>>> import numpy as np
>>> from numpy import linalg as LA
>>> np.set_printoptions(precision=4, suppress=True, linewidth=100)
>>> data = np.load("data.npy")
>>> data
array([[ -0.8592,  -5.5713,  -0.361 ,   1.2113,   1.3361,  -0.1886,  -0.1408],
       [  0.5697,  -2.7291,  -0.3548,   9.6125,  -0.2001,   0.9498,   0.061 ],
       [ -1.5248,   2.657 ,  -0.1662,  -1.1999,  -0.3211,   0.5651,  -0.1697],
       [ -1.3284,  15.1194,   0.5365,  -2.6725,  -0.4721,   0.6921,   0.3135],
       [ -1.8753, -15.5452,   0.3301,  12.1642,   0.4983,   0.2104,  -0.1415],
       [  2.204 ,  -1.4492,   0.2207,  -4.4311,   0.3737,   1.0409,   0.3756],
       [ -1.3187,  -3.769 ,  -0.2357,  -1.6002,   0.1251,   1.6275,  -0.2402],
       [  1.2977,   6.4805,  -0.1774,   0.0259,  -0.6013,   0.1441,  -0.0281],
       [  0.76  ,   0.4015,   0.3199,  -2.4823,   0.0921,   2.1594,   0.07  ],
       [ -2.0891,   5.1401,   0.2726,  -0.6008,   0.3549,   0.6378,   0.0137],
       [ -2.4449,  -2.8948,   0.2615,  -9.7441,  -0.0724,  -0.4645,   0.2996],
       [  2.1525,  -0.6682,   0.0643,   1.768 ,  -0.1027,   1.0561,   0.1393],
       [  1.3409,   7.0468,   0.0457,  -3.2222,  -1.0282,   0.8511,  -0.2411],
       [  4.3169,  -6.089 ,   0.2807,  -1.0295,   0.2564,   0.0735,   0.0164],
       [  3.7231,  14.373 ,   0.1218,   4.679 ,   0.6783,  -2.8487,  -0.2296],
       [  0.4889,  -4.2066,   0.2381,  -0.5074,  -0.2997,   0.5229,  -0.0889],
       [ -2.3132,  -9.5698,   0.4168,   2.3668,  -0.2005,   1.8609,   0.1195],
       [  1.7397,   2.0235,   0.005 , -11.6049,  -1.2532,  -0.7906,   0.0806],
       [  3.5183,   0.1301,   0.0457,   5.0987,  -0.67  ,   0.0379,  -0.0523],
       [  1.1594,   7.404 ,  -0.4882,   4.6454,  -0.9305,  -0.6342,   0.3013]])
>>> B = np.array([[-2, -2], [0, -2], [-3, 2], [2, -3], [-1, 1], [2, 0], [-2, -1]])
>>> B @ data
Traceback (most recent call last):
  File "<python-input-6>", line 1, in <module>
    B @ data
    ~~^~~~~~
ValueError: matmul: Input operand 1 has a mismatch in its core dimension 0, with gufunc signature (n?,k),(k,m?)->(n?,m?) (size 20 is different from 2)
>>> LA.matrix_rank(np.vstack([data, B.T]))
np.int64(7)
>>> np.einsum("ij->j", data)
array([ 9.5175,  8.2837,  1.3761,  2.4769, -2.4369,  7.5029,  0.4583])
